$ ipython --no-banner

In [1]: import numpy as np

In [2]: import numpy.linalg as la

In [3]: np.set_printoptions(precision=2, suppress=True, linewidth=160)

In [4]: r0 = np.array([-3, 2, -7, 6, -9, 8, 1, 9, 6, -6])

In [5]: data = r0[np.abs(np.subtract.outer(np.arange(10), np.arange(10)))]

In [6]: data
Out[6]: 
array([[-3,  2, -7,  6, -9,  8,  1,  9,  6, -6],
       [ 2, -3,  2, -7,  6, -9,  8,  1,  9,  6],
       [-7,  2, -3,  2, -7,  6, -9,  8,  1,  9],
       [ 6, -7,  2, -3,  2, -7,  6, -9,  8,  1],
       [-9,  6, -7,  2, -3,  2, -7,  6, -9,  8],
       [ 8, -9,  6, -7,  2, -3,  2, -7,  6, -9],
       [ 1,  8, -9,  6, -7,  2, -3,  2, -7,  6],
       [ 9,  1,  8, -9,  6, -7,  2, -3,  2, -7],
       [ 6,  9,  1,  8, -9,  6, -7,  2, -3,  2],
       [-6,  6,  9,  1,  8, -9,  6, -7,  2, -3]])

In [7]: round(la.eigvalsh(data).min(), 2)
Out[7]: np.float64(-47.45)

In [8]: K = np.loadtxt("run15.csv", delimiter=",")

In [9]: K
Out[9]: 
array([[-1.,  0.,  0.,  0.,  0.],
       [ 1.,  2.,  0.,  0.,  0.],
       [ 0., -3., -2.,  0.,  0.],
       [-1., -2., -3., -1.,  0.],
       [ 1.,  1., -3.,  2., -2.]])

In [10]: evals, V = la.eig(K)

In [11]: np.sort(la.eigvals(la.inv(K)))
Out[11]: array([-1. , -1. , -0.5, -0.5,  0.5])

In [12]: np.sort(la.eigvals(K.T))
Out[12]: array([-2., -2., -1., -1.,  2.])
